$ python -q
>>> import numpy as np
>>> import numpy.linalg as la
>>> np.set_printoptions(precision=4, suppress=True, linewidth=160, sign=" ")
>>> arr = np.loadtxt("mat.csv", delimiter=",")
>>> arr
array([[  6.,  -6.,  -2.,   6.,  -2.,   6.,  -2.,   6.],
       [ -6.,   6.,   2.,  -6.,   2.,  -6.,   2.,  -6.],
       [ 15., -15.,  -5.,  15.,  -5.,  15.,  -5.,  15.],
       [-15.,  15.,   5., -15.,   5., -15.,   5., -15.],
       [-12.,  12.,   4., -12.,   4., -12.,   4., -12.],
       [ 12., -12.,  -4.,  12.,  -4.,  12.,  -4.,  12.],
       [  0.,   0.,   0.,   0.,   0.,   0.,   0.,   0.],
       [  0.,   0.,   0.,   0.,   0.,   0.,   0.,   0.],
       [-15.,  15.,   5., -15.,   5., -15.,   5., -15.],
       [ -9.,   9.,   3.,  -9.,   3.,  -9.,   3.,  -9.],
       [ 12., -12.,  -4.,  12.,  -4.,  12.,  -4.,  12.],
       [  9.,  -9.,  -3.,   9.,  -3.,   9.,  -3.,   9.],
       [ -6.,   6.,   2.,  -6.,   2.,  -6.,   2.,  -6.],
       [-15.,  15.,   5., -15.,   5., -15.,   5., -15.]])
>>> [round(float(x), 4) for x in la.svd(arr, compute_uv=False)[:3]]
[92.4338, 0.0, 0.0]
>>> la.cond(arr) > 100
np.True_
>>> la.matrix_rank(arr, rtol=0.1)
np.int64(1)
>>> np.unique(arr.round(6), axis=0).shape
(9, 8)
>>> arr @ la.pinv(arr) @ arr
array([[  6.,  -6.,  -2.,   6.,  -2.,   6.,  -2.,   6.],
       [ -6.,   6.,   2.,  -6.,   2.,  -6.,   2.,  -6.],
       [ 15., -15.,  -5.,  15.,  -5.,  15.,  -5.,  15.],
       [-15.,  15.,   5., -15.,   5., -15.,   5., -15.],
       [-12.,  12.,   4., -12.,   4., -12.,   4., -12.],
       [ 12., -12.,  -4.,  12.,  -4.,  12.,  -4.,  12.],
       [  0.,   0.,   0.,   0.,   0.,   0.,   0.,   0.],
       [  0.,   0.,   0.,   0.,   0.,   0.,   0.,   0.],
       [-15.,  15.,   5., -15.,   5., -15.,   5., -15.],
       [ -9.,   9.,   3.,  -9.,   3.,  -9.,   3.,  -9.],
       [ 12., -12.,  -4.,  12.,  -4.,  12.,  -4.,  12.],
       [  9.,  -9.,  -3.,   9.,  -3.,   9.,  -3.,   9.],
       [ -6.,   6.,   2.,  -6.,   2.,  -6.,   2.,  -6.],
       [-15.,  15.,   5., -15.,   5., -15.,   5., -15.]])
>>> round(np.trace(la.pinv(arr) @ arr), 4)
np.float64(1.0)
>>> np.abs(np.diag(la.qr(arr)[1])) > 1e-9
array([ True, False, False, False, False, False, False, False])
>>> la.lstsq(arr[:-1].T, arr[-1])[2]
np.int32(1)
